% ipython --no-banner

In [1]: import numpy as np

In [2]: from numpy import linalg as LA

In [3]: np.set_printoptions(suppress=True, linewidth=140)

In [4]: m1 = np.load("run4.npy")

In [5]: m1
Out[5]: 
array([[ 1, -1, -1,  1, -1,  1,  1, -1],
       [ 1, -1,  1, -1, -1,  1, -1,  1],
       [ 1,  1, -1, -1,  1,  1, -1, -1]])

In [6]: u = np.array([2, -1])

In [7]: np.convolve(m1[0], u)
Out[7]: array([ 2, -3, -1,  3, -3,  3,  1, -3,  1])

In [8]: np.correlate(m1[0], m1[1], "full")
Out[8]: array([ 1, -2,  1,  0, -3,  6, -3,  0,  3, -6,  3,  0, -1,  2, -1])

In [9]: np.cross(m1[0, :3], m1[1, :3])
Out[9]: array([-2, -2,  0])

In [10]: np.polyval(u, m1[0])
Out[10]: array([ 1, -3, -3,  1, -3,  1,  1, -3])

In [11]: left, sig = LA.svd(m1)
Traceback (most recent call last):
  Cell In[11], line 1
    left, sig = LA.svd(m1)
ValueError: too many values to unpack (expected 2)


In [12]: left, sig, vt = LA.svd(m1, full_matrices=False)

In [13]: print(np.round(np.sqrt((sig ** 2).sum()), 3), round(float(LA.norm(m1)), 3))
4.899 4.899

In [14]: print(sig / sig[0])
[1. 1. 1.]

In [15]: (sig > 1e-8).sum()
Out[15]: np.int64(3)

In [16]: print(left.shape, sig.shape, vt.shape)
(3, 3) (3,) (3, 8)

In [17]: np.round(vt @ vt.T, 3) + 0
Out[17]: 
array([[1., 0., 0.],
       [0., 1., 0.],
       [0., 0., 1.]])

In [18]: x = np.array([0, 1, 3, 3, -2, 3, 3, -1])

In [19]: a = np.maximum(m1 @ x, 0)

In [20]: print(a)
[8 0 0]

In [21]: print(np.maximum(m1 @ x, 0) - np.maximum(-m1 @ x, 0))
[ 8  0 -6]

In [22]: np.flatnonzero(a > 1e-9)
Out[22]: array([0])

In [23]: m1 @ m1
Traceback (most recent call last):
  Cell In[23], line 1
    m1 @ m1
ValueError: matmul: Input operand 1 has a mismatch in its core dimension 0, with gufunc signature (n?,k),(k,m?)->(n?,m?) (size 3 is different from 8)


In [24]: G = m1.T @ m1

In [25]: (m1 @ m1.T).shape
Out[25]: (3, 3)

In [26]: np.allclose(G, G.T)
Out[26]: True

In [27]: LA.matrix_rank(G)
Out[27]: np.int64(3)
